% python3 -q
>>> import numpy as np
>>> import numpy.linalg as la
>>> np.set_printoptions(suppress=True, linewidth=100)
>>> f = np.array([2, -2, -1])
>>> X = f[np.abs(np.subtract.outer(np.arange(3), np.arange(3)))]
>>> print(X)
[[ 2 -2 -1]
 [-2  2 -2]
 [-1 -2  2]]
>>> print(np.all(la.eigvalsh(X) > 0))
False
>>> print([round(float(la.det(X[:i, :i])), 2) + 0 for i in range(1, 4)])
[2.0, 0.0, -18.0]
>>> data = np.load("case4.npy")
>>> print(data)
[[0 2 2]
 [0 0 0]
 [0 0 0]]
>>> rk = la.matrix_rank(data)
>>> print(rk)
1
>>> ns = la.svd(data)[2][rk:].T
>>> print([int(la.matrix_rank(data[:, :j + 1])) for j in range(3)])
[0, 1, 1]
>>> print(la.cond(data) > 100)
True
>>> print(la.matrix_rank(data, rtol=0.1))
1
>>> feats = np.load("a.npy")
>>> print(feats)
[[-1.  1.  1.  1.  1.]
 [ 1. -1.  1.  1.  1.]
 [ 1.  1. -1.  1.  1.]
 [ 1.  1.  1. -1.  1.]
 [ 1.  1.  1.  1. -1.]]
>>> vals, V = la.eigh(X)
>>> print(vals.round(2))
[-1.37  3.    4.37]
>>> print(vals.sum(), np.trace(X))
6.0 6
>>> print((vals > 1e-8).sum(), (vals < -1e-8).sum())
2 1
>>> print(np.round(la.eigvalsh(X @ X), 2))
[ 1.88  9.   19.12]
>>> print(np.unique(vals.round(6) + 0, return_counts=True)[1])
[1 1 1]
>>> vals, V = la.eig(X)
>>> print(np.round(np.sort(la.eigvals(X @ X)), 2))
[ 1.88  9.   19.12]
>>> print(np.round(np.sort(la.eigvals(la.inv(X))), 2))
[-0.73  0.23  0.33]
>>> print(round(float(np.prod(vals)), 2))
-18.0
>>> print(vals.round(2))
[-1.37  3.    4.37]
>>> vals, V = la.eigh(feats)
>>> x = np.array([-3, 1, -1, 3, 3])
>>> print(np.round(x @ feats @ x / (x @ x), 2), vals[0], vals[-1])
-1.69 -2.0 3.0
>>> print((np.sign(V[:, -1].round(6)) == np.sign(V[0, -1].round(6))).astype(int))
[1 1 1 1 1]
>>> print(np.abs(feats).sum(axis=1).max(), np.abs(vals).max())
5.0 3.0
>>> print(x @ feats @ x)
-49.0
>>> vals, V = la.eigh(feats)
>>> print(vals)
[-2. -2. -2. -2.  3.]
>>> print(np.abs(V[:, -1]).round(6).argmax())
0
>>> print(np.round(la.eigvalsh(feats @ feats), 2))
[4. 4. 4. 4. 9.]
>>> print(np.unique(vals.round(6) + 0, return_counts=True)[1])
[4 1]
>>> print(np.round(V.T @ feats @ V, 2) + 0)
[[-2.  0.  0.  0.  0.]
 [ 0. -2.  0.  0.  0.]
 [ 0.  0. -2.  0.  0.]
 [ 0.  0.  0. -2.  0.]
 [ 0.  0.  0.  0.  3.]]
>>> print(np.round(la.eigvalsh(feats + 4 * np.eye(5)), 2))
[2. 2. 2. 2. 7.]
>>> print(vals.sum(), np.trace(feats))
-5.0 -5.0
>>> print((vals > 1e-8).sum(), (vals < -1e-8).sum())
1 4
>>> M = np.load("mat.npy")
>>> print(M)
[[-5.   1.1 -0.8 -0.7]
 [-5.   1.  -0.1 -1.5]
 [ 3.   1.4  0.2  0.2]
 [ 5.5  1.2 -0.8  1.5]]
>>> O, V = la.qr(M[:, :1])[0], la.qr(M[:, 1:])[0]
>>> s = la.svd(O.T @ V, compute_uv=False)
>>> print(np.round(np.degrees(np.arccos(s.clip(0, 1))), 2))
[5.56]
>>> print(round(float(la.norm(O @ O.T - V @ V.T, 2)), 2))
1.0
>>> print(np.einsum("ii->", M))
-2.3
>>> print(np.round(np.poly(M), 2))
[ 1.    2.3   2.35 -3.35 -4.31]
>>> print(round(float(la.eigvals(M).sum().real), 2))
-2.3
>>> out = np.array([[3, 0], [3, 3], [3, 3]])
>>> A = np.tile(out, (2, 3))
>>> print(A)
[[3 0 3 0 3 0]
 [3 3 3 3 3 3]
 [3 3 3 3 3 3]
 [3 0 3 0 3 0]
 [3 3 3 3 3 3]
 [3 3 3 3 3 3]]
>>> left, s, vt = la.svd(A)
>>> print(s.round(2) + 0)
[15.69  4.87  0.    0.    0.    0.  ]
>>> print(np.argmax(s[:-1] / (s[1:] + 1e-6)) + 1)
2
>>> out = left[:, :2] @ np.diag(s[:2]) @ vt[:2]
>>> print(np.round(la.norm(A - out) / la.norm(A), 2))
0.0
>>> print(out.round(2) + 0)
[[3. 0. 3. 0. 3. 0.]
 [3. 3. 3. 3. 3. 3.]
 [3. 3. 3. 3. 3. 3.]
 [3. 0. 3. 0. 3. 0.]
 [3. 3. 3. 3. 3. 3.]
 [3. 3. 3. 3. 3. 3.]]
>>> print(la.matrix_rank(A, rtol=0.05))
2
>>> print(la.matrix_rank(out))
2
>>> print(round(la.norm(A - out, 2), 2), round(float(s[2]), 2))
0.0 0.0
>>> x = np.array([-1, -3, 2, -1])
>>> target = M @ x
>>> c, lr = np.zeros(4), 1 / la.norm(M, 2) ** 2
>>> for i in range(50):
...     c -= lr * M.T @ (M @ c - target)
...     if i % 10 == 0: print(i, round(la.norm(M @ c - target), 2))
... 
0 8.19
10 4.25
20 2.31
30 1.38
40 0.94
>>> print(np.round(la.cond(M), 2))
62.02
>>> rk = la.matrix_rank(A)
>>> print(rk)
2
>>> ns = la.svd(A)[2][rk:].T
>>> print(np.round(A @ ns, 2) + 0)
[[0. 0. 0. 0.]
 [0. 0. 0. 0.]
 [0. 0. 0. 0.]
 [0. 0. 0. 0.]
 [0. 0. 0. 0.]
 [0. 0. 0. 0.]]
>>> print(np.allclose(A @ ns, 0))
True
>>> print(round(np.trace(la.pinv(A) @ A), 2))
2.0
>>> print(np.unique(A.round(6), axis=0).shape)
(2, 6)
>>> print(np.abs(np.diag(la.qr(A)[1])) > 1e-9)
[ True  True False False False False]
>>> J = np.array([[-2.46, -1.26, 1.38],
...     [1.28, 1.93, -0.2],
...     [-1.33, -2.68, 0.18],
...     [1.67, 2.08, 0.49],
...     [4.28, 4.61, -1.21],
...     [2.1, 0.51, -1.24],
...     [-1.68, -0.53, 0.74],
...     [-1.02, -1.18, 0.22],
...     [1.75, 3.46, -0.14],
...     [3.25, 3.51, -1.05],
...     [0.02, -1.15, -0.26]])
>>> P = J @ la.solve(J.T @ J, J.T)
>>> print(np.round(P @ J[:, 1], 2))
[-1.26  1.93 -2.68  2.08  4.61  0.51 -0.53 -1.18  3.46  3.51 -1.15]
>>> cov = np.cov(J, rowvar=False)
>>> print(cov.round(2))
[[ 4.68  4.63 -1.52]
 [ 4.63  5.78 -1.14]
 [-1.52 -1.14  0.69]]
>>> print(np.round(J.std(axis=0), 2))
[2.06 2.29 0.79]
>>> print(cov.shape)
(3, 3)
>>> print(np.round(np.corrcoef(J[:, 1], J[:, 0])[0, 1], 2))
0.89
>>> print(np.median(J, axis=0))
[ 1.28  0.51 -0.14]
>>> print(np.argwhere(np.triu(np.abs(np.corrcoef(J.T)) > 0.8, 1)))
[[0 1]
 [0 2]]
>>> print(np.round(np.polyfit(J[:, 1], J[:, 0], 1), 2))
[0.8  0.04]
>>> print(np.argsort(-J.std(axis=0).round(6), kind="stable"))
[1 0 2]
>>> rng = np.random.default_rng(551142)
>>> labels = rng.permutation(3)
>>> print(labels)
[2 0 1]
>>> out = cov[labels][:, labels]
>>> print(np.round(np.sort(np.abs(la.eigvals(out))), 2))
[ 0.06  0.84 10.26]
>>> print(np.round(np.diag(out), 2))
[0.69 4.68 5.78]
>>> print(np.round(np.trace(out), 2))
11.15
>>> print(np.unravel_index(np.abs(J).argmax(), J.shape))
(np.int64(4), np.int64(1))
>>> print(la.matrix_rank(J))
3
>>> print(np.round(J.sum(axis=0), 2))
[ 7.86  9.3  -1.09]
>>> print(np.round(la.svd(J, compute_uv=False), 2))
[10.77  2.91  0.78]
>>> print(np.round(J.mean(axis=0), 2))
[ 0.71  0.85 -0.1 ]
>>> mat = np.loadtxt("layer16.csv", delimiter=",")
>>> print(mat.round(2))
[[-0.22  0.59 -0.22]
 [ 0.59 -1.68  0.26]
 [-0.22  0.26 -1.1 ]]
>>> x = np.array([2, 0, 4])
>>> h = np.maximum(mat @ x, 0)
>>> print(np.round(np.maximum(mat @ (3 * x), 0), 2))
[0.   6.64 0.  ]
>>> print(np.round(np.maximum(mat @ x, 0) - np.maximum(-mat @ x, 0), 2))
[-1.35  2.21 -4.84]
>>> cen = J - J.mean(axis=0)
>>> V = la.svd(cen)[2][:2]
>>> out = cen - cen @ V.T @ V
>>> print(np.round(np.diag(V.T @ V), 2))
[0.71 0.92 0.37]
>>> print(la.norm(out, axis=1).round(6).argmax())
3
>>> print(np.round(np.cov(cen @ V.T, rowvar=False), 2) + 0)
[[10.26  0.  ]
 [ 0.    0.84]]
>>> print(np.round(out.std(axis=0), 2))
[0.12 0.06 0.18]
>>> print(np.abs(np.diag(la.qr(mat)[1])) > 1e-9)
[ True  True False]
>>> print(la.lstsq(mat[:-1].T, mat[-1])[2])
2
>>> print(np.unique(mat.round(6), axis=0).shape)
(3, 3)
>>> def softmax(z):
...     e = np.exp(z - z.max(axis=-1, keepdims=True))
...     return e / e.sum(axis=-1, keepdims=True)
... 
>>> print(np.round(softmax(mat[0] + -3), 2))
[0.23 0.53 0.23]
>>> print(np.round(softmax(10 * mat[0]), 2) + 0)
[0. 1. 0.]
>>> print(softmax(mat).sum(axis=1))
[1. 1. 1.]
>>> print(np.round(softmax(mat[0]), 2))
[0.23 0.53 0.23]
>>> att = mat @ mat.T / np.sqrt(3)
>>> print(np.round(softmax(att), 2))
[[0.42 0.16 0.42]
 [0.07 0.85 0.08]
 [0.32 0.15 0.53]]
>>> print(softmax(att).round(6).argmax(axis=1))
[0 1 2]
>>> rk = la.matrix_rank(mat)
>>> print(rk)
2
>>> ns = la.svd(mat)[2][rk:].T
>>> print([int(la.matrix_rank(mat[:i])) for i in range(1, len(mat) + 1)])
[1, 2, 2]
>>> print(ns.shape)
(3, 1)
>>> print(la.matrix_rank(mat.T @ mat), la.matrix_rank(mat @ mat.T))
2 2
>>> print(np.round(mat @ ns, 2) + 0)
[[0.]
 [0.]
 [0.]]
>>> print([int(la.matrix_rank(np.delete(mat, i, axis=0))) for i in range(3)])
[2, 2, 2]
>>> print(np.allclose(mat @ ns, 0))
True
>>> E = np.loadtxt("arr.csv", delimiter=",")
>>> print(E.round(2))
[[-0.51  0.01  0.32 -0.8 ]
 [ 0.51 -0.5  -0.48 -0.52]
 [-0.62  0.04 -0.78  0.07]
 [-0.33 -0.87  0.24  0.29]]
>>> labels = rng.permutation(4)
>>> print(labels)
[2 1 3 0]
>>> out = E[labels][:, labels]
>>> print(np.allclose(out, E))
False
>>> print(out.round(2))
[[-0.78  0.04  0.07 -0.62]
 [-0.48 -0.5  -0.52  0.51]
 [ 0.24 -0.87  0.29 -0.33]
 [ 0.32  0.01 -0.8  -0.51]]
>>> print(np.round(np.sort(np.abs(la.eigvals(out))), 2))
[1. 1. 1. 1.]
>>> print(np.round(np.diag(out), 2))
[-0.78 -0.5   0.29 -0.51]
>>> out = E / np.sqrt((E ** 2).mean(axis=1, keepdims=True))
>>> print(la.matrix_rank(out) == la.matrix_rank(E))
True
>>> print(np.round(la.norm(out, axis=1), 2))
[2. 2. 2. 2.]
>>> print(np.round(E - E.mean(axis=1, keepdims=True), 2))
[[-0.26  0.25  0.57 -0.56]
 [ 0.75 -0.25 -0.23 -0.27]
 [-0.3   0.36 -0.46  0.39]
 [-0.16 -0.7   0.4   0.46]]
>>> print(out[2].round(2))
[-1.23  0.09 -1.57  0.15]
>>> print(np.round(la.pinv(E), 2))
[[-0.51  0.51 -0.62 -0.33]
 [ 0.01 -0.5   0.04 -0.87]
 [ 0.32 -0.48 -0.78  0.24]
 [-0.8  -0.52  0.07  0.29]]
>>> O, V = la.qr(E[:, :2])[0], la.qr(E[:, 2:])[0]
>>> s = la.svd(O.T @ V, compute_uv=False)
>>> print(np.round(np.degrees(np.arccos(s.clip(0, 1))), 2))
[90. 90.]
>>> print(s.round(2) + 0)
[0. 0.]
>>> print((s > 0.9).sum())
0
